% python3 -q
>>> import numpy as np
>>> np.set_printoptions(precision=1, suppress=True, linewidth=100)
>>> sigma = 10 * 0.5 ** np.arange(4)
>>> q, _ = np.linalg.qr(np.array([[2.0, -1.0, 0.8, 0.3],
...     [-0.8, 0.9, 0.2, -1.3],
...     [-0.3, 0.9, 1.7, -0.4],
...     [0.4, -0.2, -1.3, 0.5]]))
>>> rng = np.random.default_rng(6454)
>>> E = rng.normal(size=(35, 4)) * sigma @ q
>>> E.round(1) + 0
array([[ -7.5,  -1. ,  -3. ,   1.4],
       [  1.3,  -1.9,  -0.7,   1.1],
       [ -6.4,  -2.8,   2.3,  -7.1],
       [ -0.7,  -0.3,  -0.9,   0.1],
       [ 15.3,   4.1,  -0.4,   3. ],
       [ -5.9,  -3.2,  -1.6,  -0.6],
       [ -1.5,   7.1,  -2.3,  10.7],
       [-14.5,   1.6,  -2.6,   1.1],
       [  3.2,   4. ,  -1.3,   4.6],
       [ 13.4,   4.4,  -0.5,  10.2],
       [ -0.8,   4.5,   0.4,   4.9],
       [ -0.4,   4.2,  -2.6,   8.2],
       [  0.4,  -5.4,  -1. ,   2.2],
       [  6.8,   5. ,   1.4,   6.1],
       [ -2.2,   1.4,   0.7,  -1.9],
       [-19.1, -10.8,  -0.6, -14.1],
       [ -5.5,  -5.2,  -1. ,  -2.5],
       [-12. ,   0. ,  -0.4,  -2.6],
       [  2.6,   5.9,   1. ,   1.9],
       [  3.8,  -2.8,   0.6,  -3.4],
       [  2.3,   2.3,  -1.8,   3.9],
       [ -0.5,   0.3,  -0.9,  -0.8],
       [-11.6,  -1.5,   0.9,  -2.1],
       [ -7.2,   0.3,   2.7,  -3.6],
       [  3.5,   2.5,   1.4,  -5. ],
       [-11.9,  -3.4,  -1.7,  -0.1],
       [ -4. ,  -3.7,   2. ,  -5.9],
       [ 11.1,   0.3,   4.2,  -6.3],
       [ 15.2,   5.3,   1.3,   7. ],
       [-19.1,  -0.2,  -6.7,   5.7],
       [  9.7,   7. ,  -0.5,   7.7],
       [ -1.9,   1.3,  -2.1,   4.7],
       [ 10.9,   0.6,  -0.2,   3.2],
       [ -6.9,  -6.4,  -1.9,  -2.3],
       [ -1.3,  -2.4,   1.7,  -5. ]])
>>> dist = np.linalg.norm(E[:, None] - E[None], axis=-1)
>>> dist[:5, :5]
array([[ 0. ,  9.1, 10.3,  7.2, 23.5],
       [ 9.1,  0. , 11.7,  2.7, 15.4],
       [10.3, 11.7,  0. , 10. , 25.1],
       [ 7.2,  2.7, 10. ,  0. , 16.9],
       [23.5, 15.4, 25.1, 16.9,  0. ]])
>>> dist.shape
(35, 35)
>>> dist.mean(axis=1).argmax()
np.int64(15)
>>> np.linalg.matrix_rank(dist ** 2)
np.int64(6)
>>> J = np.loadtxt("data.csv", delimiter=",")
>>> J
array([[ 3.6,  2.7, -0.8, -2.7, -5.7],
       [ 7.1,  5.2,  4.7,  0.7, -1.1],
       [ 8.2,  5.6,  3.1,  3. ,  0. ],
       [ 3.6,  2.6, -0.4, -0.1, -5.7],
       [ 7.6,  4.3,  3.2,  2.9, -0.9],
       [ 3.9,  2.2, -0.5, -1.5, -6. ],
       [ 7.4,  6.2,  2.8,  1.7, -0.5],
       [ 3.2,  1.7, -2.7,  0.2, -9. ],
       [ 3.1,  3.1,  0.3, -2. , -7. ],
       [ 9. ,  3.3,  2.2,  4.1, -1.4],
       [11.3,  4.5,  4.8,  3.9, -1.5],
       [ 5.1,  1.6,  0.1,  0.1, -7.9],
       [ 3.1,  3.1, -2.3, -1.4, -8.5],
       [ 9.7,  4.1,  2.7,  3.6, -2. ],
       [ 4.6,  2.3, -1.1, -0.3, -6. ],
       [ 7.3,  3. ,  4.5,  3.4, -2.6],
       [ 6.6,  2.1,  3.8,  5.2, -0.5],
       [ 3.4,  2.9, -0.8,  0. , -6.4],
       [ 8.7,  2.7,  3.5,  4.3, -1.3],
       [ 7.2,  3.6,  1. ,  0.5, -2.2],
       [ 2.7,  3.2, -1.3,  0.2, -8.2],
       [ 3.1,  0.1, -0.4, -1. , -7.5],
       [ 9.2,  5. ,  4.6,  0.5, -1.7],
       [ 5.7,  2.4,  0.7,  1.3, -6.5],
       [ 6.8,  2.8,  4.2,  1.9,  0.3],
       [ 8.7,  5.9,  2.4,  3.8, -1.3],
       [11.1,  3.1,  1.8,  3.6, -0.7],
       [ 7.9,  4.9,  3.5,  2.7, -2.2],
       [ 2. ,  3.3,  0.1, -0.2, -6.2],
       [ 8.3,  4.5,  3.1,  0.9, -2.1],
       [ 3.3,  2.1, -0.4, -0.2, -7.4]])
>>> P = J @ np.linalg.solve(J.T @ J, J.T)
>>> np.round(P @ J[:, 3], 1) + 0
array([-2.7,  0.7,  3. , -0.1,  2.9, -1.5,  1.7,  0.2, -2. ,  4.1,  3.9,  0.1, -1.4,  3.6, -0.3,
        3.4,  5.2,  0. ,  4.3,  0.5,  0.2, -1. ,  0.5,  1.3,  1.9,  3.8,  3.6,  2.7, -0.2,  0.9,
       -0.2])
>>> round(float(np.trace(P)), 1)
5.0
>>> np.allclose(P @ P, P)
True
>>> np.linalg.matrix_rank(np.eye(31) - P)
np.int64(26)
>>> np.round(np.diag(P), 1) + 0
array([0.2, 0.2, 0.2, 0. , 0.1, 0.1, 0.2, 0.2, 0.2, 0.1, 0.1, 0.2, 0.2, 0.1, 0.1, 0.2, 0.3, 0.1,
       0.1, 0.1, 0.2, 0.2, 0.2, 0.1, 0.1, 0.2, 0.4, 0.1, 0.2, 0.1, 0.1])
>>> other = np.c_[J[:, :1] @ np.array([[-2]]), np.array([1, 1, 0, 2, 1, 0, 2, 2, 2, 0, 1, 0, 0, 1, 2, 2, 0, 0, 0, 0, 1, 2, 1, 0, 1, 2, 1, 0, 2, 1, 0])]
>>> other
array([[ -7.2,   1. ],
       [-14.2,   1. ],
       [-16.4,   0. ],
       [ -7.2,   2. ],
       [-15.2,   1. ],
       [ -7.8,   0. ],
       [-14.8,   2. ],
       [ -6.4,   2. ],
       [ -6.2,   2. ],
       [-18. ,   0. ],
       [-22.6,   1. ],
       [-10.2,   0. ],
       [ -6.2,   0. ],
       [-19.4,   1. ],
       [ -9.2,   2. ],
       [-14.6,   2. ],
       [-13.2,   0. ],
       [ -6.8,   0. ],
       [-17.4,   0. ],
       [-14.4,   0. ],
       [ -5.4,   1. ],
       [ -6.2,   2. ],
       [-18.4,   1. ],
       [-11.4,   0. ],
       [-13.6,   1. ],
       [-17.4,   2. ],
       [-22.2,   1. ],
       [-15.8,   0. ],
       [ -4. ,   2. ],
       [-16.6,   1. ],
       [ -6.6,   0. ]])
>>> np.round(np.linalg.norm(other - J @ np.linalg.lstsq(J, other)[0], axis=0), 1) + 0
array([0. , 4.5])
>>> A = np.array([[0.2, 0.1, -1.5, -0.9, -0.7, -0.4],
...     [1.0, -0.8, 1.4, 1.6, -1.0, -1.6],
...     [0.2, 0.0, 0.9, -1.0, 0.3, 0.3],
...     [0.6, 1.6, 1.4, -1.3, -0.7, 0.6],
...     [0.1, -0.3, -0.7, -1.5, 0.7, 1.6],
...     [-1.1, 0.1, -0.8, -0.7, -0.5, 1.3],
...     [-1.3, -1.8, 0.4, -1.2, -0.7, 0.2],
...     [1.3, -0.3, -2.1, -0.2, 0.5, 0.5],
...     [-0.4, -0.8, -1.1, 0.8, 0.2, 0.3],
...     [1.5, -1.3, 0.4, 1.8, -0.1, -0.2],
...     [0.0, -0.5, -0.4, -0.3, 0.7, -1.4],
...     [-0.2, 0.8, -0.8, 1.1, -0.2, 1.0],
...     [-0.3, 0.5, -0.4, 0.1, 0.8, 0.4],
...     [0.6, 0.9, 0.4, -0.7, 0.1, 1.3]])
>>> A[:, 0] = -2 * A[:, 3] + 0.3 * rng.normal(size=14)
>>> A
array([[ 1.7,  0.1, -1.5, -0.9, -0.7, -0.4],
       [-3.4, -0.8,  1.4,  1.6, -1. , -1.6],
       [ 2.2,  0. ,  0.9, -1. ,  0.3,  0.3],
       [ 2.5,  1.6,  1.4, -1.3, -0.7,  0.6],
       [ 2.8, -0.3, -0.7, -1.5,  0.7,  1.6],
       [ 1.5,  0.1, -0.8, -0.7, -0.5,  1.3],
       [ 2.5, -1.8,  0.4, -1.2, -0.7,  0.2],
       [ 0.5, -0.3, -2.1, -0.2,  0.5,  0.5],
       [-1.7, -0.8, -1.1,  0.8,  0.2,  0.3],
       [-4.1, -1.3,  0.4,  1.8, -0.1, -0.2],
       [-0.1, -0.5, -0.4, -0.3,  0.7, -1.4],
       [-2.8,  0.8, -0.8,  1.1, -0.2,  1. ],
       [ 0.2,  0.5, -0.4,  0.1,  0.8,  0.4],
       [ 1.1,  0.9,  0.4, -0.7,  0.1,  1.3]])
>>> A.reshape(-1, 2)
array([[ 1.7,  0.1],
       [-1.5, -0.9],
       [-0.7, -0.4],
       [-3.4, -0.8],
       [ 1.4,  1.6],
       [-1. , -1.6],
       [ 2.2,  0. ],
       [ 0.9, -1. ],
       [ 0.3,  0.3],
       [ 2.5,  1.6],
       [ 1.4, -1.3],
       [-0.7,  0.6],
       [ 2.8, -0.3],
       [-0.7, -1.5],
       [ 0.7,  1.6],
       [ 1.5,  0.1],
       [-0.8, -0.7],
       [-0.5,  1.3],
       [ 2.5, -1.8],
       [ 0.4, -1.2],
       [-0.7,  0.2],
       [ 0.5, -0.3],
       [-2.1, -0.2],
       [ 0.5,  0.5],
       [-1.7, -0.8],
       [-1.1,  0.8],
       [ 0.2,  0.3],
       [-4.1, -1.3],
       [ 0.4,  1.8],
       [-0.1, -0.2],
       [-0.1, -0.5],
       [-0.4, -0.3],
       [ 0.7, -1.4],
       [-2.8,  0.8],
       [-0.8,  1.1],
       [-0.2,  1. ],
       [ 0.2,  0.5],
       [-0.4,  0.1],
       [ 0.8,  0.4],
       [ 1.1,  0.9],
       [ 0.4, -0.7],
       [ 0.1,  1.3]])
>>> t3 = A.reshape(14, 2, -1)
>>> np.swapaxes(t3, 1, 2)[13]
array([[ 1.1, -0.7],
       [ 0.9,  0.1],
       [ 0.4,  1.3]])
>>> t3.shape
(14, 2, 3)
>>> dist = np.linalg.norm(A[:, None] - A[None], axis=-1)
>>> np.flatnonzero(dist[0] < dist.mean() / 2)
array([0, 5])
>>> dist[:5, :5]
array([[0. , 6.5, 2.7, 3.5, 2.9],
       [6.5, 0. , 6.7, 7.3, 8.1],
       [2.7, 6.7, 0. , 2. , 2.3],
       [3.5, 7.3, 2. , 0. , 3.3],
       [2.9, 8.1, 2.3, 3.3, 0. ]])
>>> (dist + 1e9 * np.eye(14)).round(6).argmin(axis=1)
array([ 5,  9, 13,  2,  5, 13,  2, 12, 11,  1, 12,  8, 13,  5])
>>> dist[0]
array([0. , 6.5, 2.7, 3.5, 2.9, 1.9, 2.9, 2.1, 4. , 6.8, 2.8, 5.2, 2.7, 2.9])
>>> np.linalg.matrix_rank(dist ** 2)
np.int64(8)
>>> x = np.array([-2, -2, -3, 2, 3, -3])
>>> target = A @ x
>>> np.round(np.linalg.pinv(A) @ A, 1) + 0
array([[1., 0., 0., 0., 0., 0.],
       [0., 1., 0., 0., 0., 0.],
       [0., 0., 1., 0., 0., 0.],
       [0., 0., 0., 1., 0., 0.],
       [0., 0., 0., 0., 1., 0.],
       [0., 0., 0., 0., 0., 1.]])
>>> np.linalg.lstsq(A, target)[0]
array([-2., -2., -3.,  2.,  3., -3.])
>>> target = target + 0.1 * rng.normal(size=14)
>>> target
array([ -1.9,   9.3,  -9.1, -18.7,  -8.6,  -7.6,  -7.8,   5.5,   9.4,  13.6,   8.1,   5. ,   1.3,
       -10.1])
>>> beta, *_ = np.linalg.lstsq(A, target)
>>> [round(float(np.linalg.norm(np.linalg.solve(A.T @ A + lam * np.eye(6), A.T @ target))), 2) for lam in (0, 1, 10, 100)]
[6.23, 5.68, 3.91, 1.61]
>>> beta.round()
array([-2., -2., -3.,  2.,  3., -3.])
>>> Ac = (A - A.mean(axis=0)) / A.std(axis=0)
>>> np.argwhere(np.abs(Ac) > 2)
array([[1, 5]])
>>> beta = np.linalg.lstsq(np.delete(Ac, 3, axis=1), Ac[:, 3])[0]
>>> beta.round(1) + 0
array([-1.,  0.,  0.,  0.,  0.])
>>> round(float(1 - np.var(Ac[:, 3] - np.delete(Ac, 3, axis=1) @ beta)), 1)
1.0
>>> arr = np.load("mat.npy")
>>> arr
array([[ 1.1,  1.5,  1.4,  0.9,  1.1,  0.1, -0.6],
       [ 1.1, -0.6,  0.1,  0.4,  1.2,  2.1,  0.8],
       [-1.5,  0.9, -0.2,  0.1,  0.1,  1. , -0.9],
       [ 0.2,  0.3,  1. , -1. ,  0.8, -1.1, -0.4],
       [ 2.5,  0.5,  6. , -3. , -2. , -3.5, -0.5],
       [ 0.7, -0.3,  0.4, -1.8,  0.7, -0.3,  1.4],
       [-1.4, -1. ,  0.3,  0.9, -1.2,  0.2, -0.2],
       [-0.5, -0.8, -2.3, -1.5, -2. , -0.7, -1.2],
       [ 0.6, -1.9, -0.4, -1.9,  0.4,  0.4,  0.5],
       [-0.1, -1.4, -1.4, -1.7, -0.5, -1.3, -1.4],
       [ 0.5,  0.2, -1.1, -1. ,  1.5,  1. , -0.6],
       [ 0.5,  0.5, -0.6,  0.6, -2.2,  0. ,  1.6],
       [ 1.4, -0.1,  1.3,  1.1, -3.8, -0.2,  1.3],
       [-0.5, -0.2, -0.9,  2.3,  0.1,  0.8, -2.4]])
>>> lab = rng.permutation(7)
>>> other = arr[:, lab] * rng.choice([-1, 1], 7)
>>> other
array([[-0.1, -1.1,  1.4, -0.9, -0.6, -1.1,  1.5],
       [-2.1, -1.2,  0.1, -0.4,  0.8, -1.1, -0.6],
       [-1. , -0.1, -0.2, -0.1, -0.9,  1.5,  0.9],
       [ 1.1, -0.8,  1. ,  1. , -0.4, -0.2,  0.3],
       [ 3.5,  2. ,  6. ,  3. , -0.5, -2.5,  0.5],
       [ 0.3, -0.7,  0.4,  1.8,  1.4, -0.7, -0.3],
       [-0.2,  1.2,  0.3, -0.9, -0.2,  1.4, -1. ],
       [ 0.7,  2. , -2.3,  1.5, -1.2,  0.5, -0.8],
       [-0.4, -0.4, -0.4,  1.9,  0.5, -0.6, -1.9],
       [ 1.3,  0.5, -1.4,  1.7, -1.4,  0.1, -1.4],
       [-1. , -1.5, -1.1,  1. , -0.6, -0.5,  0.2],
       [-0. ,  2.2, -0.6, -0.6,  1.6, -0.5,  0.5],
       [ 0.2,  3.8,  1.3, -1.1,  1.3, -1.4, -0.1],
       [-0.8, -0.1, -0.9, -2.3, -2.4,  0.5, -0.2]])
>>> U, _, vt = np.linalg.svd(arr.T @ other)
>>> lab
array([5, 4, 2, 3, 6, 0, 1])
>>> np.round(U @ vt, 1) + 0
array([[ 0.,  0.,  0.,  0.,  0., -1.,  0.],
       [ 0.,  0.,  0.,  0.,  0.,  0.,  1.],
       [ 0.,  0.,  1.,  0.,  0.,  0.,  0.],
       [ 0.,  0.,  0., -1.,  0.,  0.,  0.],
       [ 0., -1.,  0.,  0.,  0.,  0.,  0.],
       [-1.,  0.,  0.,  0.,  0.,  0.,  0.],
       [ 0.,  0.,  0.,  0.,  1.,  0.,  0.]])
>>> q, V = np.linalg.qr(arr[:, :4])[0], np.linalg.qr(arr[:, 4:])[0]
>>> sigma = np.linalg.svd(q.T @ V, compute_uv=False)
>>> round(np.linalg.norm(q @ q.T - V @ V.T, 2), 1)
np.float64(1.0)
>>> (sigma > 0.9).sum()
np.int64(0)
>>> K = np.load("layer18.npy")
>>> K
array([[0., 1., 1., 1., 1.],
       [1., 0., 1., 1., 1.],
       [1., 1., 0., 1., 1.],
       [1., 1., 1., 0., 1.],
       [1., 1., 1., 1., 0.]])
>>> # symmetric
>>> K @ np.ones(5)
array([4., 4., 4., 4., 4.])
>>> np.fft.fft(K[0])
array([ 4.+0.j, -1.+0.j, -1.+0.j, -1.+0.j, -1.+0.j])
>>> np.sort(np.abs(np.fft.fft(K[0]))), np.sort(np.linalg.svd(K, compute_uv=False))
(array([1., 1., 1., 1., 4.]), array([1., 1., 1., 1., 4.]))
>>> w, V = np.linalg.eigh(K)
>>> np.round(V.T @ V, 1) + 0
array([[1., 0., 0., 0., 0.],
       [0., 1., 0., 0., 0.],
       [0., 0., 1., 0., 0.],
       [0., 0., 0., 1., 0.],
       [0., 0., 0., 0., 1.]])
>>> np.linalg.svd(K, compute_uv=False)
array([4., 1., 1., 1., 1.])
>>> w, V = np.linalg.eigh(K)
>>> x = np.array([0, -3, 1, 3, 3])
>>> x @ K @ x
np.float64(-12.0)
>>> np.round(x @ K @ x / (x @ x), 1), round(w[0], 1), np.round(w[-1], 1)
(np.float64(-0.4), np.float64(-1.0), np.float64(4.0))
>>> np.abs(K).sum(axis=1).max(), np.round(np.abs(w).max(), 1)
(np.float64(4.0), np.float64(4.0))
>>> V * np.maximum(w, 0) @ V.T
array([[0.8, 0.8, 0.8, 0.8, 0.8],
       [0.8, 0.8, 0.8, 0.8, 0.8],
       [0.8, 0.8, 0.8, 0.8, 0.8],
       [0.8, 0.8, 0.8, 0.8, 0.8],
       [0.8, 0.8, 0.8, 0.8, 0.8]])
>>> V * np.abs(w) @ V.T
array([[1.6, 0.6, 0.6, 0.6, 0.6],
       [0.6, 1.6, 0.6, 0.6, 0.6],
       [0.6, 0.6, 1.6, 0.6, 0.6],
       [0.6, 0.6, 0.6, 1.6, 0.6],
       [0.6, 0.6, 0.6, 0.6, 1.6]])
>>> (np.sign(V[:, -1].round(6)) == np.sign(V[0, -1].round(6))).astype(int)
array([1, 1, 1, 1, 1])
>>> other = K + rng.integers(-2, 3, (5, 1)) @ rng.integers(-2, 3, (1, 5))
>>> other
array([[-2., -1., -3.,  3., -3.],
       [ 0., -1., -1.,  2., -1.],
       [ 1.,  1.,  0.,  1.,  1.],
       [ 3.,  3.,  5., -2.,  5.],
       [-1., -1., -3.,  3., -4.]])
>>> np.abs(other - K).sum(axis=1)
array([14.,  7.,  0., 14., 14.])
